% python3 -q
>>> import numpy as np
>>> from numpy import linalg as LA
>>> np.set_printoptions(suppress=True, linewidth=120)
>>> mat = np.array([[1, 0, 0, 0, 0],
...     [0, -1, 0, 0, 0],
...     [0, 0, -3, 0, 0],
...     [0, 0, 0, -1, 0],
...     [0, 0, 0, 0, 3]])
>>> out = np.array([[1, -4], [3, -1], [0, 2], [-3, 0], [4, 2]])
>>> np.einsum("ij->j", mat)
array([ 1, -1, -3, -1,  3])
>>> np.einsum("ij,ij->i", mat, mat)
array([1, 1, 9, 1, 9])
>>> print(np.einsum("ik,kj->ji", mat, out))
[[ 1 -3  0  3 12]
 [-4  1 -6  0  6]]
>>> print(mat @ out)
[[ 1 -4]
 [-3  1]
 [ 0 -6]
 [ 3  0]
 [12  6]]
>>> basis = np.sign(np.array([[3, 0, 3, 0], [3, 1, 2, 1], [0, 2, 3, 0], [2, 2, 1, 3]]))
>>> out = (np.tril(basis, -1) + np.eye(4)) @ (np.triu(basis, 1) + np.eye(4))
>>> evals = np.array([4, -4, 2, -3])
>>> feats = np.rint(out * evals @ LA.inv(out)) + 0
>>> print(feats)
[[  2.   2.  -2.   0.]
 [ 11.  -8.   3.   1.]
 [ 11. -12.   7.   1.]
 [ 16. -10.   8.  -2.]]
>>> t3 = np.stack([feats, 3 * feats, feats[::-1]])
>>> (t3 @ feats.T).shape
(3, 4, 4)
>>> LA.matrix_rank(t3)
array([4, 4, 4])
>>> np.einsum("bij,cij->bc", t3, t3)
array([[ 946., 2838.,  470.],
       [2838., 8514., 1410.],
       [ 470., 1410.,  946.]])
>>> np.round(LA.norm(t3, axis=(1, 2)), 2)
array([30.76, 92.27, 30.76])
>>> LA.matrix_rank(t3.reshape(3, -1))
np.int64(2)
>>> np.round(LA.det(t3), 2)
array([  96., 7776.,   96.])
>>> Uu, s, vt = LA.svd(feats)
>>> np.argmax(s[:-1] / (s[1:] + 1e-6)) + 1
np.int64(3)
>>> out = Uu[:, :3] @ np.diag(s[:3]) @ vt[:3]
>>> print(np.round(LA.norm(feats - out, 2), 2), round(s[3], 2))
0.2 0.2
>>> np.round(np.abs(feats - out).max(), 2)
np.float64(0.1)
>>> round(float(LA.norm(feats - out) / LA.norm(feats)), 2)
0.01
>>> hat = np.triu(np.array([[2, -3, -2, -1], [-5, -4, 4, 5], [4, 3, 2, -2], [2, 2, -1, -2]]), 1) + np.eye(4)
>>> out = hat @ feats @ LA.inv(hat)
>>> np.round(np.poly(out), 2)
array([  1.,   1., -22., -16.,  96.])
>>> round(float(LA.det(out)), 2)
96.0
>>> print(np.trace(out), np.trace(feats))
-1.0 -1.0
>>> evals, evecs = LA.eig(feats)
>>> print(evals.round(2))
[ 2. -4. -3.  4.]
>>> np.round(np.sort(LA.eigvals(feats.T)), 2)
array([-4., -3.,  2.,  4.])
>>> basis = np.array([[5, 5, 3], [-5, 1, 5]])
>>> rng = np.random.default_rng(5804)
>>> M = rng.normal(size=(11, 2)) @ basis + np.array([-6, -1, 1])
>>> M.round(2)
array([[-23.23,  -6.13,   6.8 ],
       [-19.13,  -4.65,   5.75],
       [  0.32,   3.11,   1.84],
       [ -3.55,   3.92,   5.75],
       [-13.03,  -3.06,   3.42],
       [ -7.96,  -0.51,   3.09],
       [ -9.95,  -7.93,  -5.34],
       [-19.75,  -8.49,   1.09],
       [-14.69,  -7.05,  -0.68],
       [ -2.33,   5.31,   6.73],
       [-18.37,  -7.31,   1.66]])
>>> idx = M[:, 1] > np.median(M[:, 1])
>>> u = M[idx].mean(axis=0) - M[~idx].mean(axis=0)
>>> u.round(2)
array([12.21,  8.68,  2.62])
>>> print(idx.astype(int))
[0 0 1 1 1 1 0 0 0 1 0]
>>> m1 = np.array([[-13, -3, -3, 1], [-3, 22, -2, -3], [0, 1, 22, 0], [3, 0, 1, -11]])
>>> def softmax(z):
...     e = np.exp(z - z.max(axis=-1, keepdims=True))
...     return e / e.sum(axis=-1, keepdims=True)
... 
>>> np.round(softmax(m1[2] + 3), 2) + 0
array([0., 0., 1., 0.])
>>> np.round(softmax(m1).sum(axis=1), 2)
array([1., 1., 1., 1.])
>>> scores = m1 @ m1.T / np.sqrt(4)
>>> softmax(scores).round(6).argmax(axis=1)
array([0, 1, 2, 3])
>>> np.round(softmax(scores + np.triu(np.full(scores.shape, -np.inf), 1)), 2) + 0
array([[1., 0., 0., 0.],
       [0., 1., 0., 0.],
       [0., 0., 1., 0.],
       [0., 0., 0., 1.]])
>>> np.round(softmax(scores), 2) + 0
array([[1., 0., 0., 0.],
       [0., 1., 0., 0.],
       [0., 0., 1., 0.],
       [0., 0., 0., 1.]])
>>> u = np.array([-1, 2, 2])
>>> np.correlate(m1[2], m1[1], "full")
array([  0,  -3, -68, -22, 481, -66,   0])
>>> print(np.convolve(m1[2], u))
[  0  -1 -20  46  44   0]
>>> np.cross(m1[2, :3], m1[1, :3])
array([-486,  -66,    3])
>>> np.array([np.convolve(row, u, "same") for row in m1])
array([[-23, -29, -13,  -4],
       [-28,  40,  43, -10],
       [ -1, -20,  46,  44],
       [  6,   5,  13, -20]])
>>> x0 = np.array([2, 1, 2, 2])
>>> target = m1 @ x0
>>> print(target)
[-33   6  45 -14]
>>> np.round(LA.solve(m1, target + m1[:, 0]), 2)
array([3., 1., 2., 2.])
>>> print(np.round(LA.solve(m1, m1[:, 1]), 2) + 0)
[0. 1. 0. 0.]
>>> np.einsum("ij,ji->", m1, m1)
np.int64(1278)
>>> round(LA.det(m1.T), 2)
np.float64(70728.0)
>>> round(LA.eigvals(m1).sum().real, 2)
np.float64(20.0)
>>> np.round(np.poly(m1), 2)
array([    1.,   -20.,  -439.,  5570., 70728.])
>>> round(float(LA.det(m1[::-1])), 2)
70728.0
>>> np.einsum("ii->", m1)
np.int64(20)
>>> J = np.load("sample6.npy")
>>> J
array([[0, 1, 0],
       [0, 0, 0],
       [8, 0, 0]])
>>> [round(float(x), 2) for x in LA.svd(J, compute_uv=False)[:3]]
[8.0, 1.0, 0.0]
>>> print(LA.matrix_rank(J, rtol=0.1))
2
>>> round(float(LA.norm(J, 2) / LA.norm(J)), 2)
0.99
>>> Uu, s, vt = LA.svd(J, full_matrices=False)
>>> np.abs(Uu[:, 0]).round(6).argmax()
np.int64(2)
>>> np.round(np.cumsum(s ** 2) / np.sum(s ** 2), 2)
array([0.98, 1.  , 1.  ])
>>> Uu.T @ J @ vt.T
array([[8., 0., 0.],
       [0., 1., 0.],
       [0., 0., 0.]])
>>> (s > 1e-8).sum()
np.int64(2)
>>> s
array([8., 1., 0.])
>>> np.round(s / s[0], 2)
array([1.  , 0.12, 0.  ])
>>> Uu, s, vt = LA.svd(J)
>>> evecs = vt[:(s > 1e-8).sum()]
>>> x0 = J[0] + 2 * J[2] + rng.integers(2) * np.eye(3)[2]
>>> x0
array([16.,  1.,  1.])
>>> print(np.allclose(evecs.T @ evecs @ x0, x0))
False
>>> print(evecs.T @ evecs)
[[1. 0. 0.]
 [0. 1. 0.]
 [0. 0. 0.]]
>>> print(np.diag(evecs.T @ evecs))
[1. 1. 0.]
>>> idx = rng.permutation(3)
>>> idx
array([0, 2, 1])
>>> out = J[idx][:, idx]
>>> print(np.diag(out))
[0 0 0]
>>> np.round(np.sort(np.abs(LA.eigvals(out))), 2)
array([0., 0., 0.])
>>> K = -1 * np.eye(4) + np.ones((4, 4))
>>> K
array([[0., 1., 1., 1.],
       [1., 0., 1., 1.],
       [1., 1., 0., 1.],
       [1., 1., 1., 0.]])
>>> x0 = np.array([1, -2, 0, -2])
>>> target = K @ x0
>>> target
array([-4., -1., -3., -1.])
>>> print(np.round(LA.solve(K, target + K[:, 1]), 2))
[ 1. -1. -0. -2.]
>>> np.round(LA.solve(K, -1 * target), 2)
array([-1.,  2., -0.,  2.])
>>> out = m1[0, 0] * m1[1:] - np.outer(m1[1:, 0], m1[0])
>>> out
array([[   0, -295,   17,   42],
       [   0,  -13, -286,    0],
       [   0,    9,   -4,  140]])
>>> np.flatnonzero(~out.round(6).any(axis=1))
array([], dtype=int64)
>>> LA.matrix_rank(out), LA.matrix_rank(m1)
(np.int64(3), np.int64(4))
>>> u = np.array([-1, -2, -3, -1]) + 0.5
>>> A = np.outer(u, u) / (u @ u)
>>> print(A.round(2))
[[0.03 0.08 0.14 0.03]
 [0.08 0.25 0.42 0.08]
 [0.14 0.42 0.69 0.14]
 [0.03 0.08 0.14 0.03]]
>>> [round(float(x), 2) for x in LA.svd(A, compute_uv=False)[:3]]
[1.0, 0.0, 0.0]
>>> round(LA.norm(A, 2) / LA.norm(A), 2)
np.float64(1.0)
>>> evals, evecs = LA.eigh(A)
>>> np.abs(evecs[:, -1]).round(6).argmax()
np.int64(2)
>>> np.round(evecs @ np.diag(evals) @ evecs.T, 2)
array([[0.03, 0.08, 0.14, 0.03],
       [0.08, 0.25, 0.42, 0.08],
       [0.14, 0.42, 0.69, 0.14],
       [0.03, 0.08, 0.14, 0.03]])
>>> print(np.round(LA.eigvalsh(A @ A), 2) + 0)
[0. 0. 0. 1.]
>>> (evals > 1e-8).sum(), (evals < -1e-8).sum()
(np.int64(1), np.int64(0))
>>> evals.round(2) + 0
array([0., 0., 0., 1.])
>>> Uu, s, vt = LA.svd(A)
>>> np.argmax(s[:-1] / (s[1:] + 1e-6)) + 1
np.int64(1)
>>> out = Uu[:, :1] @ np.diag(s[:1]) @ vt[:1]
>>> np.round(LA.norm(A - out, 2), 2), round(s[1], 2)
(np.float64(0.0), np.float64(0.0))
>>> out.round(2)
array([[0.03, 0.08, 0.14, 0.03],
       [0.08, 0.25, 0.42, 0.08],
       [0.14, 0.42, 0.69, 0.14],
       [0.03, 0.08, 0.14, 0.03]])
>>> round(float(np.abs(A - out).max()), 2)
0.0
>>> round(LA.norm(A - out) / LA.norm(A), 2)
np.float64(0.0)
>>> np.round(LA.norm(out, "nuc"), 2)
np.float64(1.0)
>>> print(np.round(LA.norm(out, axis=1), 2))
[0.17 0.5  0.83 0.17]
>>> round(out[0] @ out[3], 2)
np.float64(0.03)
>>> W0 = np.loadtxt("w.csv", delimiter=",")
>>> print(W0)
[[ 3.  1.  1.  0.  0.]
 [ 1.  3.  1.  1. -1.]
 [ 3.  1.  3.  0.  0.]
 [ 1.  2.  0.  3. -3.]]
>>> t3 = np.stack([W0, 2 * W0, W0[::-1]])
>>> np.einsum("bij,cij->bc", t3, t3)
array([[ 66., 132.,  28.],
       [132., 264.,  56.],
       [ 28.,  56.,  66.]])
>>> LA.matrix_rank(t3)
array([4, 4, 4])
>>> (t3 @ W0.T).shape
(3, 4, 4)
>>> LA.matrix_rank(t3.reshape(3, -1))
np.int64(2)
>>> np.round(LA.norm(t3, axis=(1, 2)), 2)
array([ 8.12, 16.25,  8.12])
